$ python3 -q
>>> import numpy as np
>>> import numpy.linalg as la
>>> np.set_printoptions(suppress=True, linewidth=120)
>>> def tidy(a):
...     return np.round(a, 2) + 0
... 
>>> data = np.load("test19.npy")
>>> data
array([[ 1,  1, -1, -1,  1,  1, -1, -1],
       [ 1, -1, -1,  1, -1,  1,  1, -1],
       [ 1, -1, -1,  1,  1, -1, -1,  1],
       [ 1,  1,  1,  1,  1,  1,  1,  1]])
>>> B = np.array([[-4, 7, -4],
...     [8, -5, -1],
...     [6, 6, 8],
...     [2, -5, -4],
...     [-6, 3, -8],
...     [8, 5, -3],
...     [-6, -3, 8],
...     [-6, 9, -1]])
>>> la.matrix_rank(data @ B)
np.int64(3)
>>> np.einsum("ik,kj->ji", data, B)
array([[ 10,  -2, -30,   2],
       [  3,  -9,  11,  17],
       [-27,  -1, -29,  -5]])
>>> np.einsum("ij->j", data)
array([ 4,  0, -2,  2,  2,  2,  0,  0])
>>> q, _ = la.qr(np.array([[1.7, -0.6, -1.2, 1.1],
...     [1.3, 1.6, -0.8, -2.0],
...     [0.0, -0.2, 0.4, 2.1],
...     [0.3, 0.2, 0.0, -1.1]]))
>>> W0 = 4 * q
>>> tidy(W0)
array([[-3.15,  2.44,  0.37, -0.1 ],
       [-2.41, -3.12, -0.1 , -0.69],
       [ 0.  ,  0.48, -3.6 , -1.68],
       [-0.56, -0.31, -1.71,  3.56]])
>>> tidy(la.svd(W0, compute_uv=False))
array([4., 4., 4., 4.])
>>> tidy(W0[:, 1] @ W0[:, 3])
np.float64(0.0)
>>> tidy(la.norm(W0, axis=0))
array([4., 4., 4., 4.])
>>> B = np.array([[-2, -2, 3, 1, -1, 1, 2, -1, 2, 3],
...     [3, -1, 3, 3, 3, -3, 2, 1, 0, 2],
...     [0, 0, 2, 1, 0, -3, 3, -3, 2, 2],
...     [-2, 0, -3, 1, -2, 3, -3, -3, -2, -3],
...     [-3, -1, -3, -3, -3, -2, 0, 2, 0, 1],
...     [3, 0, -1, 2, -2, 2, 1, 2, -3, 1],
...     [3, 1, -1, -1, -3, 1, -3, 2, 2, 1],
...     [-1, 1, 1, -3, -3, -3, -3, 1, -3, 2],
...     [-1, 3, -3, -2, 1, -3, -1, 0, 3, -3],
...     [2, -1, 2, -2, 1, -1, 1, 0, 0, 0]])
>>> W2 = np.array([[8, 9], [7, 2]])
>>> J = np.block([[B, np.zeros((10, 2))], [np.zeros((2, 10)), W2]])
>>> J
array([[-2., -2.,  3.,  1., -1.,  1.,  2., -1.,  2.,  3.,  0.,  0.],
       [ 3., -1.,  3.,  3.,  3., -3.,  2.,  1.,  0.,  2.,  0.,  0.],
       [ 0.,  0.,  2.,  1.,  0., -3.,  3., -3.,  2.,  2.,  0.,  0.],
       [-2.,  0., -3.,  1., -2.,  3., -3., -3., -2., -3.,  0.,  0.],
       [-3., -1., -3., -3., -3., -2.,  0.,  2.,  0.,  1.,  0.,  0.],
       [ 3.,  0., -1.,  2., -2.,  2.,  1.,  2., -3.,  1.,  0.,  0.],
       [ 3.,  1., -1., -1., -3.,  1., -3.,  2.,  2.,  1.,  0.,  0.],
       [-1.,  1.,  1., -3., -3., -3., -3.,  1., -3.,  2.,  0.,  0.],
       [-1.,  3., -3., -2.,  1., -3., -1.,  0.,  3., -3.,  0.,  0.],
       [ 2., -1.,  2., -2.,  1., -1.,  1.,  0.,  0.,  0.,  0.,  0.],
       [ 0.,  0.,  0.,  0.,  0.,  0.,  0.,  0.,  0.,  0.,  8.,  9.],
       [ 0.,  0.,  0.,  0.,  0.,  0.,  0.,  0.,  0.,  0.,  7.,  2.]])
>>> # 2 groups of indices that never mix
>>> f = np.array([-1, 0, 1, 1, 2, 2, 2, 1, -2, -2, 1, 1])
>>> B = J + np.outer(f, np.eye(12)[1])
>>> la.matrix_rank(la.inv(B) - la.inv(J), tol=1e-8)
np.int64(1)
>>> tidy(la.det(B) / la.det(J)), tidy(1 + la.solve(J, f)[1])
(np.float64(1.0), np.float64(1.0))
>>> W1 = np.array([[-2, -2, -1, 2, 3],
...     [-2, 0, 2, 1, 0],
...     [1, -2, 1, 1, 0],
...     [-1, 3, 3, 2, -3],
...     [0, -2, 0, 0, 0],
...     [-2, -3, -1, -1, -1],
...     [1, 1, -1, 0, -3],
...     [3, 1, -3, 0, -1],
...     [3, 1, 2, 3, -2],
...     [-1, -3, -2, -3, -2],
...     [-3, -3, 2, 0, 1],
...     [-3, 2, -3, 1, -2]])
>>> coef = np.array([1, 0, 1, 5, 0])
>>> act = np.maximum(J @ W1 + coef, 0)
>>> tidy((act > 0).mean(axis=0))
array([0.5 , 0.33, 0.5 , 0.58, 0.5 ])
>>> la.matrix_rank(act)
np.int64(5)
>>> W2 = np.array([[1, 0, -1], [-3, -1, -3], [-1, 1, 2], [1, 0, -3], [-2, 3, 1]])
>>> act @ W2
array([[  8.,   3.,  -5.],
       [ 20.,   2., -50.],
       [ -9.,  11., -24.],
       [-61.,  35.,  11.],
       [-24., -14., -60.],
       [  0.,   0.,   0.],
       [-13.,  36., -21.],
       [-38.,  57.,  19.],
       [-60.,  22., -94.],
       [ -7.,  30., -17.],
       [ 14.,   0., -42.],
       [ -8.,  18.,   0.]])
>>> W1 @ W2
array([[  1,  10,   3],
       [ -3,   2,   3],
       [  7,   3,   4],
       [ -5,  -9, -11],
       [  6,   2,   6],
       [  9,  -1,  11],
       [  5, -11,  -9],
       [  5,  -7, -13],
       [  5,  -5, -13],
       [ 11,  -5,  13],
       [  2,   8,  17],
       [ -1, -11, -14]])
>>> (act @ W2).round(6).argmax(axis=1)
array([0, 0, 1, 1, 1, 0, 1, 1, 1, 1, 0, 1])
>>> F = np.loadtxt("block18.csv", delimiter=",")
>>> tidy(F)
array([[0.5 , 0.  , 0.  , 0.  , 0.  , 0.  , 0.  , 0.5 , 0.  ],
       [0.  , 1.  , 0.  , 0.  , 0.  , 0.  , 0.  , 0.  , 0.  ],
       [0.2 , 0.2 , 0.2 , 0.  , 0.  , 0.  , 0.2 , 0.  , 0.2 ],
       [0.17, 0.  , 0.  , 0.33, 0.  , 0.17, 0.  , 0.17, 0.17],
       [0.33, 0.  , 0.  , 0.  , 0.33, 0.  , 0.33, 0.  , 0.  ],
       [0.25, 0.25, 0.  , 0.  , 0.  , 0.25, 0.25, 0.  , 0.  ],
       [0.33, 0.33, 0.  , 0.  , 0.  , 0.  , 0.33, 0.  , 0.  ],
       [0.  , 0.  , 0.  , 0.33, 0.  , 0.  , 0.  , 0.67, 0.  ],
       [0.  , 0.33, 0.  , 0.  , 0.  , 0.33, 0.  , 0.  , 0.33]])
>>> f = np.array([-7, -4, 3])
>>> tidy(np.cross(F[3, :3], F[8, :3]))
array([0.  , 0.  , 0.06])
>>> tidy(np.correlate(F[3], F[8], "full"))
array([0.06, 0.  , 0.  , 0.17, 0.  , 0.06, 0.11, 0.11, 0.11, 0.  , 0.17, 0.06, 0.06, 0.  , 0.06, 0.06, 0.  ])
